$ ipython --no-banner

In [1]: import numpy as np

In [2]: np.set_printoptions(suppress=True, linewidth=160)

In [3]: def tidy(a):
   ...:     return np.round(a, 4) + 0
   ...: 

In [4]: mat = np.diag(3 * np.array([2, 0, 2])) + np.array([[2, 1, 3], [1, 0, 3], [0, 3, 0]])

In [5]: print(mat)
[[8 1 3]
 [1 0 3]
 [0 3 6]]

In [6]: print(np.diff(mat, axis=0))
[[-7 -1  0]
 [-1  3  3]]

In [7]: print(np.abs(mat).max())
8

In [8]: print(tidy(np.linalg.svd(mat, compute_uv=False)))
[9.582  5.9778 1.2046]

In [9]: print(np.linalg.matrix_rank(mat))
3

In [10]: print(mat.sum(axis=1))
[12  4  9]

In [11]: print(tidy(mat.mean(axis=0)))
[3.     1.3333 4.    ]

In [12]: hat = np.triu(np.array([[-9, -3, -2], [-1, 0, 0], [8, 6, 7]]), 1) + np.eye(3)

In [13]: A2 = hat @ mat @ np.linalg.inv(hat)

In [14]: print(hat @ mat - mat @ hat)
[[-3. 18. -5.]
 [ 0.  3.  2.]
 [ 0.  0.  0.]]

In [15]: print(np.trace(A2), np.trace(mat))
14.0 14

In [16]: F = np.loadtxt("out15.csv", delimiter=",")

In [17]: print(F)
[[ 1.  4.  4.  1.  4.]
 [ 1.  4.  4.  1.  4.]
 [ 0.  3.  3.  0.  3.]
 [ 1.  4.  4.  1.  4.]
 [ 1.  4.  4.  1.  4.]
 [-2.  1.  1. -2.  1.]]

In [18]: x0 = np.array([0, 2, 1, 2, 1])

In [19]: print((F * x0).sum(axis=1))
[18. 18. 12. 18. 18.  0.]

In [20]: print(np.sign((F @ x0).round(6)))
[1. 1. 1. 1. 1. 0.]

In [21]: print(np.linalg.norm(F @ x0) <= np.linalg.norm(F, 2) * np.linalg.norm(x0) + 1e-9)
True

In [22]: print(np.unique(F.round(6), axis=0).shape)
(3, 5)

In [23]: print(np.allclose(F[:-1].T @ np.linalg.lstsq(F[:-1].T, F[-1])[0], F[-1]))
True

In [24]: print(np.abs(np.diag(np.linalg.qr(F)[1])) > 1e-9)
[ True  True False False False]

In [25]: print(tidy(F @ np.linalg.pinv(F) @ F))
[[ 1.  4.  4.  1.  4.]
 [ 1.  4.  4.  1.  4.]
 [ 0.  3.  3.  0.  3.]
 [ 1.  4.  4.  1.  4.]
 [ 1.  4.  4.  1.  4.]
 [-2.  1.  1. -2.  1.]]

In [26]: print(np.linalg.lstsq(F[:-1].T, F[-1])[2])
2

In [27]: f = np.array([-1, 0, -1])

In [28]: print(np.polyval(f, F[0]))
[ -2. -17. -17.  -2. -17.]

In [29]: print(np.array([np.convolve(row, f, "same") for row in F]))
[[-4. -5. -5. -8. -1.]
 [-4. -5. -5. -8. -1.]
 [-3. -3. -3. -6.  0.]
 [-4. -5. -5. -8. -1.]
 [-4. -5. -5. -8. -1.]
 [-1.  1.  1. -2.  2.]]

In [30]: print(np.convolve(F[0], f))
[-1. -4. -5. -5. -8. -1. -4.]

In [31]: A2 = np.array([[5, -4, 4], [-8, -3, 0], [8, -6, 7], [-3, 2, 7], [-8, 6, -5]])

In [32]: print(np.vstack([F, A2.T]).shape)
(9, 5)

In [33]: print(np.einsum("ik,kj->ij", F, A2))
[[-30. -14.  19.]
 [-30. -14.  19.]
 [-24.  -9.   6.]
 [-30. -14.  19.]
 [-30. -14.  19.]
 [-12.   1. -20.]]

In [34]: print(F @ A2)
[[-30. -14.  19.]
 [-30. -14.  19.]
 [-24.  -9.   6.]
 [-30. -14.  19.]
 [-30. -14.  19.]
 [-12.   1. -20.]]

In [35]: print(A2.T @ F.T)
[[-30. -30. -24. -30. -30. -12.]
 [-14. -14.  -9. -14. -14.   1.]
 [ 19.  19.   6.  19.  19. -20.]]

In [36]: print(np.einsum("ij,ij->i", F, F))
[50. 50. 27. 50. 50. 11.]

In [37]: U, sv, vt = np.linalg.svd(F)

In [38]: print(tidy(sv))
[15.0851  3.2313  0.      0.      0.    ]

In [39]: print(np.argmax(sv[:-1] / (sv[1:] + 1e-6)) + 1)
2

In [40]: A2 = U[:, :2] @ np.diag(sv[:2]) @ vt[:2]

In [41]: print(tidy(A2))
[[ 1.  4.  4.  1.  4.]
 [ 1.  4.  4.  1.  4.]
 [ 0.  3.  3.  0.  3.]
 [ 1.  4.  4.  1.  4.]
 [ 1.  4.  4.  1.  4.]
 [-2.  1.  1. -2.  1.]]

In [42]: print(tidy(np.linalg.norm(F - A2) / np.linalg.norm(F)))
0.0

In [43]: W0 = np.array([[1, 1, 0], [0, 1, 1], [3, 1, 0]])

In [44]: print(W0)
[[1 1 0]
 [0 1 1]
 [3 1 0]]

In [45]: W = np.array([[-1, -2, 3, 2, 2, 0], [3, -3, 1, -1, 0, 1], [1, 1, -3, 2, -2, 1]])

In [46]: c = np.array([2, 2, 3, 0, 0, 3])

In [47]: hid = np.maximum(W0 @ W + c, 0)

In [48]: print(np.linalg.matrix_rank(hid))
3

In [49]: print((hid > 0).astype(int))
[[1 0 1 1 1 1]
 [1 0 1 1 0 1]
 [1 0 1 1 1 1]]

In [50]: print(hid)
[[ 4  0  7  1  2  4]
 [ 6  0  1  1  0  5]
 [ 2  0 13  5  6  4]]

In [51]: W2 = np.array([[0, 0], [3, 3], [1, 2], [2, 1], [2, 1], [3, 1]])

In [52]: print((hid @ W2).round(6).argmax(axis=1))
[0 0 0]

In [53]: print(W @ W2)
[[ 5  4]
 [-7 -7]
 [ 3 -2]]

In [54]: print(hid @ W2)
[[25 21]
 [18  8]
 [47 41]]

In [55]: J = np.diag(np.array([5, 5, 5, -3])) + 4 * np.eye(4, k=1) + 4 * np.eye(4, k=-1)

In [56]: print(J)
[[ 5.  4.  0.  0.]
 [ 4.  5.  4.  0.]
 [ 0.  4.  5.  4.]
 [ 0.  0.  4. -3.]]

In [57]: A2 = J[0, 0] * J[1:] - np.outer(J[1:, 0], J[0])

In [58]: print(A2)
[[  0.   9.  20.   0.]
 [  0.  20.  25.  20.]
 [  0.   0.  20. -15.]]

In [59]: print(np.linalg.matrix_rank(A2), np.linalg.matrix_rank(J))
3 4

In [60]: print(np.flatnonzero(~A2.round(6).any(axis=1)))
[]

In [61]: print([round(float(x), 4) for x in np.linalg.svd(A2, compute_uv=False)[:3]])
[43.4531, 25.3386, 0.8855]

In [62]: print(tidy(np.linalg.norm(J[0] - J[3])))
8.124

In [63]: print(tidy(np.linalg.norm(J, axis=0)))
[6.4031 7.5498 7.5498 5.    ]

In [64]: X = np.load("data.npy")

In [65]: print(X)
[[0.375  0.125  0.25   0.25  ]
 [0.1667 0.3333 0.3333 0.1667]
 [0.1667 0.1667 0.3333 0.3333]
 [0.3333 0.     0.1667 0.5   ]]

In [66]: ev, V = np.linalg.eig(X)

In [67]: print(tidy(np.sort(np.linalg.eigvals(X.T))))
[0.0678 0.1667 0.3072 1.    ]

In [68]: print(tidy(ev))
[1.     0.3072 0.1667 0.0678]

In [69]: print(tidy(np.sort(np.linalg.eigvals(np.linalg.inv(X)))))
[ 1.      3.2555  6.0006 14.7547]

In [70]: A2 = np.array([[-2, 2, 2], [0, 1, 0], [1, 0, 2], [-2, -2, 0]])

In [71]: print(tidy(np.einsum("ij->j", X)))
[1.0417 0.625  1.0833 1.25  ]

In [72]: print(np.linalg.matrix_rank(X @ A2))
3

In [73]: print(np.vstack([X, A2.T]).shape)
(7, 4)

In [74]: print(tidy(np.einsum("ik,kj->ij", X, A2)))
[[-1.      0.375   1.25  ]
 [-0.3335  0.3333  1.    ]
 [-0.6667 -0.1665  1.    ]
 [-1.4999 -0.3334  1.    ]]

In [75]: print(tidy(A2.T @ X.T))
[[-1.     -0.3335 -0.6667 -1.4999]
 [ 0.375   0.3333 -0.1665 -0.3334]
 [ 1.25    1.      1.      1.    ]]

In [76]: data = np.load("block3.npy")

In [77]: print(data)
[[61. 64. 72.  8.]
 [64. 61. 72.  8.]
 [72. 72. 78.  9.]
 [ 8.  8.  9. -2.]]

In [78]: t3 = np.stack([data, -1 * data, data[::-1]])

In [79]: print(np.einsum("bij,cij->bc", t3, t3))
[[ 42876. -42876.  32640.]
 [-42876.  42876. -32640.]
 [ 32640. -32640.  42876.]]

In [80]: M = np.loadtxt("case10.csv", delimiter=",")

In [81]: print(M)
[[  0.   -0.4   0.3   0.7   0.2]
 [  1.    0.5  -1.6  -0.9  -0.4]
 [ -0.7  -1.8  -0.4  -0.9  -0.8]
 [  0.2   1.2  -0.5  -0.2   0.2]
 [  1.2   0.    1.2  -0.9   0.1]
 [ -0.7  -0.6  -0.2   0.4   1.1]
 [ 28.  -22.   10.  -16.  -14. ]
 [ -0.4  -0.6   1.2   0.2  -0.5]
 [ -0.4  -0.4  -0.3  -1.6   1.5]
 [  0.   -1.9   0.    1.1  -1.9]
 [  1.   -2.3   0.4   0.9   0.4]
 [  0.1  -0.5   0.   -0.5   0.8]
 [ -0.1   0.5  -0.9  -1.1   1.3]
 [  0.5   1.4  -0.6  -1.6  -0.7]
 [ -1.2  -0.5   0.5   1.4  -0.7]
 [  0.4   0.   -0.6   1.    0.1]
 [  0.3   0.1   1.1  -0.5   2.9]
 [ -0.7   0.7  -0.8   0.    0.8]
 [  0.8   1.4  -0.7   0.2   1.4]
 [  0.2   0.4   0.1  -0.7  -0.5]
 [  0.4   0.2  -1.8   0.9   0.2]
 [  0.4  -3.    1.4  -0.9  -1.4]
 [  0.4  -0.1   1.7  -1.   -0.2]
 [  0.   -1.2   0.    0.3   1.4]
 [ -0.9  -0.5  -1.1   0.2   1.9]]

In [82]: x0 = np.array([0, -3, -2, 3, 0])

In [83]: y = M @ x0

In [84]: print(tidy(np.linalg.solve(M.T @ M, M.T @ y)))
[ 0. -3. -2.  3.  0.]

In [85]: print(tidy(np.linalg.pinv(M) @ M))
[[1. 0. 0. 0. 0.]
 [0. 1. 0. 0. 0.]
 [0. 0. 1. 0. 0.]
 [0. 0. 0. 1. 0.]
 [0. 0. 0. 0. 1.]]

In [86]: rng = np.random.default_rng(418)

In [87]: y = y + 0.3 * rng.normal(size=25)

In [88]: print(tidy(y))
[ 2.4393 -1.3615  3.1956 -3.0069 -5.1962  3.343  -1.6042 -0.2221 -3.4263  8.9459  9.0495 -0.0097 -3.0785 -7.9785  5.2774  4.6233 -3.9627 -0.6247 -1.9994
 -3.4185  5.051   3.367  -6.7411  4.6583  4.0654]

In [89]: c, *_ = np.linalg.lstsq(M, y)

In [90]: print(tidy(M.T @ (y - M @ c)))
[0. 0. 0. 0. 0.]

In [91]: print([round(float(np.linalg.norm(np.linalg.solve(M.T @ M + lam * np.eye(5), M.T @ y))), 2) for lam in (0, 1, 10, 100)])
[4.75, 4.52, 3.21, 0.9]

In [92]: print(c.round())
[ 0. -3. -2.  3.  0.]

In [93]: A2 = M / np.linalg.norm(M, axis=1, keepdims=True)

In [94]: C2 = A2 @ A2.T

In [95]: print(np.argwhere(np.triu(np.abs(C2) > 0.95, 1)))
[[ 0 13]]

In [96]: print(tidy(np.linalg.norm(A2, axis=1)))
[1. 1. 1. 1. 1. 1. 1. 1. 1. 1. 1. 1. 1. 1. 1. 1. 1. 1. 1. 1. 1. 1. 1. 1. 1.]

In [97]: print((C2 - 2 * np.eye(25)).round(6).argmax(axis=1))
[10 13 21 18 22 24 21 21 11 21  0  8  8 19  0 20 11 24  3 13 15  6  4  5  5]

In [98]: feats = np.load("m.npy")

In [99]: print(tidy(feats))
[[23.9595 -6.0015 -5.9766 11.9813 -9.986 ]
 [17.1786 -5.9773 -2.4358  8.7655 -7.553 ]
 [16.674  -5.9495 -2.2057  8.5188 -7.3643]
 [16.4213 -5.934  -2.0926  8.3948 -7.2693]
 [16.3974 -5.9325 -2.0819  8.383  -7.2603]
 [12.8851 -5.594  -0.6629  6.6282 -5.9052]
 [12.5453 -5.5478 -0.5423  6.4552 -5.7704]
 [10.8318 -5.2725  0.0141  5.5735 -5.0787]
 [ 5.681  -3.8813  1.0261  2.8258 -2.8544]
 [ 3.7673 -3.0352  1.0422  1.7743 -1.9519]
 [ 2.7242 -2.4483  0.9275  1.2034 -1.4357]
 [ 2.276  -2.1585  0.8444  0.9619 -1.2075]
 [ 1.859  -1.8632  0.7458  0.7417 -0.9917]
 [ 1.1754 -1.3102  0.5331  0.3983 -0.6299]
 [-0.3525  0.6788 -0.0724  0.2538  0.1217]
 [-0.3471  0.8729  0.4748  1.0006 -0.0895]
 [-0.2183  0.6687  1.3256  1.776  -0.4146]
 [ 0.0752 -0.3315  3.7271  3.4708 -1.2383]
 [ 0.1494 -0.7324  4.5709  3.9879 -1.5057]
 [ 0.1509 -0.7419  4.5906  3.9996 -1.5118]
 [ 0.2456 -1.4231  5.9709  4.7934 -1.9315]
 [ 0.2523 -1.4814  6.0868  4.8577 -1.966 ]
 [ 0.3156 -2.1639  7.4269  5.5786 -2.3554]
 [ 0.3348 -2.4443  7.97    5.8605 -2.5093]
 [ 0.3415 -2.5572  8.1875  5.9719 -2.5704]
 [ 0.2564 -7.3606 17.1694 10.0653 -4.8785]]

In [100]: f = np.array([-1, -1])

In [101]: print(tidy(np.convolve(feats[25], f)))
[ -0.2564   7.1042  -9.8089 -27.2347  -5.1868   4.8785]
